>>> import numpy as np
>>> np.set_printoptions(precision=1, suppress=True, linewidth=160, legacy="1.25")
>>> feats = np.load("layer8.npy")
>>> feats
array([[11.3,  0.9,  1.7,  2.7,  7.5, 14.4],
       [12.2,  3.3,  4.1,  3.5,  7.2, 12.8],
       [11.1,  3.2,  1.5,  2.4,  5.6, 13.3],
       [11.7,  3.3,  3.8,  1.3,  7.9, 16. ],
       [12.8,  0.9,  3.1,  3.8,  7. , 14.7],
       [12.5,  3. ,  3.5,  2.4,  8.3, 15.6],
       [12.3,  4. ,  3.4,  3.3,  6.4, 15.2],
       [10.5,  4.7,  5.5,  4.1,  6.1, 15.5],
       [13.1,  3.2,  3.7,  2.2,  5.5, 15.9],
       [13.6,  2.1,  3.6,  4.1,  4.5, 14.6],
       [13. ,  1.5,  3.4,  3.4,  6. , 15.6],
       [12.9,  2.8,  2.2,  3.2,  5.7, 14.2],
       [11. ,  1.8,  4.8,  5.5,  7.4, 14.7],
       [11.6,  2.6,  1.1,  4. ,  5.9, 14.9],
       [12.3,  5.1,  4.5,  2.9,  4. , 15.1],
       [13.8,  2.4,  4. ,  2.2,  5.9, 16.7],
       [12.3,  3.6,  2.3,  4.2,  6.3, 13.9],
       [11.7,  2.6,  2.6,  2.6,  5.4, 14.3],
       [11.2,  2.6,  4.9,  3.3,  6. , 13.6],
       [10.6,  3.5,  3.6,  3.2,  4.8, 14.4],
       [12.6,  1.8,  3.6,  2.7,  5.7, 14. ],
       [12.1,  3.1,  3. ,  2.7,  6.6, 13.7],
       [12.8,  2.2,  2. ,  2.9,  4.7, 12.9],
       [12.5,  3.6,  5.8,  4.4,  6.2, 15.8],
       [11.7,  2. ,  1.9,  2.4,  5.6, 15.5],
       [11.4,  3.3,  3.9,  1.9,  7.6, 16.9],
       [13.2,  3.2,  3.6,  4.4,  7.5, 15.3],
       [12.8,  2.3,  2.2,  3.2,  7.2, 15.1],
       [13.1,  3.1,  2.5,  3.4,  5.1, 13.9],
       [11.6,  3.8,  3.2,  2.9,  5.9, 17.2],
       [11.7,  1.3,  3.6,  3.7,  5.6, 14.4],
       [13. ,  3. ,  2.7,  2.3,  5.9, 14.8],
       [13.2,  3.7,  1.9,  2.8,  6.5, 17.2],
       [12.8,  0.8,  2. ,  3.3,  5.4, 14.2],
       [11.3,  2.7,  3.2,  3. ,  6.9, 15.2],
       [11.2,  2.5,  3.5,  2.7,  6. , 13.6],
       [14. ,  2. ,  2.6,  2.6,  6.3, 15.9],
       [12.3,  0.1,  3.5,  4.8,  4.2, 15.5],
       [11.1,  2.1,  3.8,  4.5,  5.5, 15.2],
       [10.3,  3.1,  2.7,  2. ,  4.6, 15.5],
       [11.1,  3. ,  2.4,  4.4,  5.8, 15.4]])
>>> B = np.c_[feats[:, :4] @ np.array([[9, 7, 8, 9], [9, 9, 3, 5], [6, 5, 2, 6], [8, 5, 3, 7]]), np.array([1, 1, 3, 0, 2, 1, 0, 2, 3, 1, 1, 0, 2, 2, 3, 1, 3, 3, 2, 3, 2, 0, 0, 1, 1, 2, 1, 0, 0, 0, 0, 1, 1, 1, 0, 1, 0, 3, 2, 3, 1])]
>>> B
array([[141.6, 109.2, 104.6, 135.3,   1. ],
       [192.1, 153.1, 126.2, 175.4,   1. ],
       [156.9, 126. , 108.6, 141.7,   3. ],
       [168.2, 137.1, 115. , 153.7,   0. ],
       [172.3, 132.2, 122.7, 164.9,   2. ],
       [179.7, 144. , 123.2, 165.3,   1. ],
       [193.5, 155.6, 127.1, 174.2,   0. ],
       [202.6, 163.8, 121.4, 179.7,   2. ],
       [186.5, 150. , 128.4, 171.5,   3. ],
       [195.7, 152.6, 134.6, 183.2,   1. ],
       [178.1, 138.5, 125.5, 168.7,   1. ],
       [180.1, 142.5, 125.6, 165.7,   0. ],
       [188. , 144.7, 119.5, 175.3,   2. ],
       [166.4, 130.1, 114.8, 152. ,   2. ],
       [206.8, 169. , 131.4, 183.5,   3. ],
       [187.4, 149.2, 132.2, 175.6,   1. ],
       [190.5, 151. , 126.4, 171.9,   3. ],
       [165.1, 131.3, 114.4, 152.1,   3. ],
       [180. , 142.8, 117.1, 166.3,   2. ],
       [174.1, 139.7, 112.1, 156.9,   3. ],
       [172.8, 135.9, 121.5, 162.9,   2. ],
       [176.4, 141.1, 120.2, 161.3,   0. ],
       [170.2, 133.9, 121.7, 158.5,   0. ],
       [214.9, 170.9, 135.6, 196.1,   1. ],
       [153.9, 121.4, 110.6, 143.5,   1. ],
       [170.9, 138.5, 114.6, 155.8,   2. ],
       [204.4, 161.2, 135.6, 187.2,   1. ],
       [174.7, 137.3, 123.3, 162.3,   0. ],
       [188. , 149.1, 129.3, 172.2,   0. ],
       [181. , 145.9, 119.3, 162.9,   0. ],
       [168.2, 130.1, 115.8, 159.3,   0. ],
       [178.6, 143. , 125.3, 164.3,   1. ],
       [185.9, 149.2, 128.9, 168.3,   1. ],
       [160.8, 123.3, 118.7, 154.3,   1. ],
       [169.2, 134.4, 113.9, 155.4,   0. ],
       [165.9, 131.9, 112.2, 153.2,   1. ],
       [180.4, 142. , 131. , 169.8,   0. ],
       [171. , 128.5, 120.1, 165.8,   3. ],
       [177.6, 138.1, 116.2, 164.7,   2. ],
       [152.8, 123.5, 103.1, 138.4,   3. ],
       [176.5, 138.7, 115.8, 160.1,   1. ]])
>>> np.linalg.matrix_rank(B)
5
>>> np.linalg.norm(np.linalg.qr(feats)[0].T @ B, axis=0) ** 2 / ((B ** 2).sum(axis=0) + 1e-12)
array([1. , 1. , 1. , 1. , 0.7])
